$ ipython --no-banner

In [1]: import numpy as np

In [2]: from numpy import linalg as LA

In [3]: np.set_printoptions(precision=1, suppress=True, linewidth=120)

In [4]: arr = np.load("sample3.npy")

In [5]: arr.round(1) + 0
Out[5]: 
array([[ 0.3,  0. , -0.6],
       [ 0.9,  0.1,  0.9],
       [ 0.1,  0. , -0.7],
       [-0.6, -0.1,  0.9],
       [ 0.2,  0. , -0.7],
       [ 1. ,  0.3,  1. ],
       [-0.8, -0.1, -0.2],
       [-0.8, -0.1, -0.9],
       [-0.7, -0.1,  0. ],
       [-1. , -0.2, -1. ],
       [ 1. ,  0.2,  0.9]])

In [6]: x0 = np.array([5, 2, 5])

In [7]: np.round(arr @ np.eye(3)[2], 1) + 0
Out[7]: array([-0.6,  0.9, -0.7,  0.9, -0.7,  1. , -0.2, -0.9,  0. , -1. ,  0.9])

In [8]: print(arr @ (2 * x0))
[ -2.6  19.1  -6.3   2.8  -5.   21.4 -10.7 -17.5  -6.7 -20.2  19.6]

In [9]: np.einsum("ij,j->i", arr, x0)
Out[9]: array([ -1.3,   9.6,  -3.2,   1.4,  -2.5,  10.7,  -5.4,  -8.7,  -3.3, -10.1,   9.8])

In [10]: J = np.loadtxt("layer7.csv", delimiter=",")

In [11]: print(J)
[[-11.6  13.3  -1.8 -25.7 -43.6]
 [  8.   15.4   6.1  -4.1  13.3]
 [ -7.7   7.3   2.7  43.  -12.7]
 [ -7.6 -14.7  -5.9  14.4  43.6]
 [  5.2 -28.5  -8.3   2.7  -3.9]
 [ -4.  -13.7  29.8  -5.8  24.3]
 [  5.4  -7.   -0.2   6.9  -5.2]
 [  4.7  10.4  14.5   1.  -33.2]
 [ -3.6  14.1 -21.8 -18.9   8.7]
 [ 22.2  -2.2   6.9  19.1  10.9]
 [ 12.4  -0.2 -15.1   5.  -10.2]
 [-20.2 -26.8 -11.6 -22.4  22.8]
 [ -1.7 -23.8  -0.8  26.8  11.5]
 [ -3.4   6.7  10.2  17.9 -22.9]
 [  2.6  11.4  22.1  13.6   2.3]
 [ -5.2 -29.1  12.   18.7   5. ]
 [ -9.1  -5.2   9.8 -15.7 -30.2]
 [-13.  -13.8  -9.6  22.8   4. ]
 [-29.1   9.3  -3.8  10.1  16.6]
 [  5.2  10.3  21.7   0.9   4.6]
 [-25.1 -14.9  20.8  24.3 -35.9]
 [-18.1   8.7 -17.4  12.9  -8.1]]

In [12]: cent = J[[14, 3]].astype(float)

In [13]: for _ in range(7):
    ...:     lab = LA.norm(J[:, None] - cent, axis=-1).argmin(axis=1)
    ...:     cent = np.array([J[lab == j].mean(axis=0) for j in range(2)])
    ...: 

In [14]: print(lab)
[0 0 0 1 1 1 0 0 0 0 0 1 1 0 0 1 0 1 1 0 0 0]

In [15]: np.bincount(lab)
Out[15]: array([14,  8])

In [16]: np.abs(cent[1] - cent[0]).argmax()
Out[16]: np.int64(4)

In [17]: cent[1] - cent[0]
Out[17]: array([ -8.2, -22.5,  -4. ,   2.7,  27.1])

In [18]: print(cent)
[[ -1.3   4.9   4.2   5.7 -11.6]
 [ -9.4 -17.6   0.2   8.4  15.5]]

In [19]: Ac = J - J.mean(axis=1)
ValueError: operands could not be broadcast together with shapes (22,5) (22,) 


In [20]: Ac = J - J.mean(axis=0)

In [21]: Uu, sv, vt = LA.svd(Ac, full_matrices=False)

In [22]: sv ** 2 / (sv ** 2).sum()
Out[22]: array([0.4, 0.2, 0.2, 0.1, 0.1])

In [23]: np.round(np.abs(vt[-1]), 1) + 0
Out[23]: array([0.8, 0.3, 0.4, 0. , 0.2])

In [24]: np.round((sv ** 2).sum() ** 2 / (sv ** 4).sum(), 1)
Out[24]: np.float64(4.0)

In [25]: print(np.abs(Uu[:, 0]).argmax())
0
